$ python3 -q
>>> import numpy as np
>>> np.set_printoptions(precision=1, suppress=True, linewidth=200, sign=" ")
>>> M = np.load("block14.npy")
>>> M
array([[ 1.2,  0.1,  1.1, -0.1],
       [ 0.7,  0. ,  0.7, -0.1],
       [ 1. ,  0. ,  0.9,  0. ],
       [ 0.8, -0.1,  0.6,  0.1],
       [ 1. ,  0. ,  0.9,  0.1],
       [-1.3,  0.1, -1.3,  0.1],
       [ 1.1, -0.1,  1.2, -0.1],
       [ 2. , -0.1,  2.3,  0.1],
       [ 0.7,  0. ,  0.5, -0.1],
       [ 1.1,  0.1,  1.1, -0.1],
       [ 0.7,  0.1,  0.9,  0. ],
       [-1.1,  0. , -0.8,  0.1],
       [ 0.6, -0.1,  0.7,  0.2],
       [-0.1, -0.2, -0.1,  0. ],
       [-0.2,  0. ,  0. , -0.1],
       [-0.6,  0.1, -0.6, -0.1],
       [-0.1,  0.1,  0. ,  0. ],
       [-1.1,  0. , -1. ,  0. ],
       [ 0.3, -0.1,  0.1,  0.1],
       [ 0.2,  0. ,  0.2, -0.2],
       [-0.9,  0.2, -1. ,  0. ],
       [ 1.3,  0. ,  1.5,  0. ],
       [-0.2,  0. , -0.1,  0. ]])
>>> M.ravel(order="F")
array([ 1.2,  0.7,  1. ,  0.8,  1. , -1.3,  1.1,  2. ,  0.7,  1.1,  0.7, -1.1,  0.6, -0.1, -0.2, -0.6, -0.1, -1.1,  0.3,  0.2, -0.9,  1.3, -0.2,  0.1,  0. ,  0. , -0.1,  0. ,  0.1, -0.1, -0.1,  0. ,
        0.1,  0.1,  0. , -0.1, -0.2,  0. ,  0.1,  0.1,  0. , -0.1,  0. ,  0.2,  0. ,  0. ,  1.1,  0.7,  0.9,  0.6,  0.9, -1.3,  1.2,  2.3,  0.5,  1.1,  0.9, -0.8,  0.7, -0.1,  0. , -0.6,  0. , -1. ,
        0.1,  0.2, -1. ,  1.5, -0.1, -0.1, -0.1,  0. ,  0.1,  0.1,  0.1, -0.1,  0.1, -0.1, -0.1,  0. ,  0.1,  0.2,  0. , -0.1, -0.1,  0. ,  0. ,  0.1, -0.2,  0. ,  0. ,  0. ])
>>> M.reshape(2, -1)
array([[ 1.2,  0.1,  1.1, -0.1,  0.7,  0. ,  0.7, -0.1,  1. ,  0. ,  0.9,  0. ,  0.8, -0.1,  0.6,  0.1,  1. ,  0. ,  0.9,  0.1, -1.3,  0.1, -1.3,  0.1,  1.1, -0.1,  1.2, -0.1,  2. , -0.1,  2.3,
         0.1,  0.7,  0. ,  0.5, -0.1,  1.1,  0.1,  1.1, -0.1,  0.7,  0.1,  0.9,  0. , -1.1,  0. ],
       [-0.8,  0.1,  0.6, -0.1,  0.7,  0.2, -0.1, -0.2, -0.1,  0. , -0.2,  0. ,  0. , -0.1, -0.6,  0.1, -0.6, -0.1, -0.1,  0.1,  0. ,  0. , -1.1,  0. , -1. ,  0. ,  0.3, -0.1,  0.1,  0.1,  0.2,
         0. ,  0.2, -0.2, -0.9,  0.2, -1. ,  0. ,  1.3,  0. ,  1.5,  0. , -0.2,  0. , -0.1,  0. ]])
>>> t3 = M.reshape(23, 2, -1)
>>> np.round(np.einsum("ihd,ihd->ih", t3, t3), 1) + 0
array([[ 1.4,  1.2],
       [ 0.5,  0.5],
       [ 1. ,  0.8],
       [ 0.7,  0.4],
       [ 1. ,  0.8],
       [ 1.7,  1.7],
       [ 1.2,  1.4],
       [ 4. ,  5.3],
       [ 0.5,  0.3],
       [ 1.2,  1.2],
       [ 0.5,  0.8],
       [ 1.2,  0.7],
       [ 0.4,  0.5],
       [ 0.1,  0. ],
       [ 0. ,  0. ],
       [ 0.4,  0.4],
       [ 0. ,  0. ],
       [ 1.2,  1. ],
       [ 0.1,  0. ],
       [ 0. ,  0.1],
       [ 0.8,  1. ],
       [ 1.7,  2.2],
       [ 0. ,  0. ]])
>>> t3.sum(axis=1)
array([[ 2.3,  0. ],
       [ 1.4, -0.1],
       [ 1.9,  0. ],
       [ 1.4,  0. ],
       [ 1.9,  0.1],
       [-2.6,  0.2],
       [ 2.3, -0.2],
       [ 4.3,  0. ],
       [ 1.2, -0.1],
       [ 2.2,  0. ],
       [ 1.6,  0.1],
       [-1.9,  0.1],
       [ 1.3,  0.1],
       [-0.2, -0.2],
       [-0.2, -0.1],
       [-1.2,  0. ],
       [-0.1,  0.1],
       [-2.1,  0. ],
       [ 0.4,  0. ],
       [ 0.4, -0.2],
       [-1.9,  0.2],
       [ 2.8,  0. ],
       [-0.3,  0. ]])
>>> np.swapaxes(t3, 1, 2)[0]
array([[ 1.2,  1.1],
       [ 0.1, -0.1]])
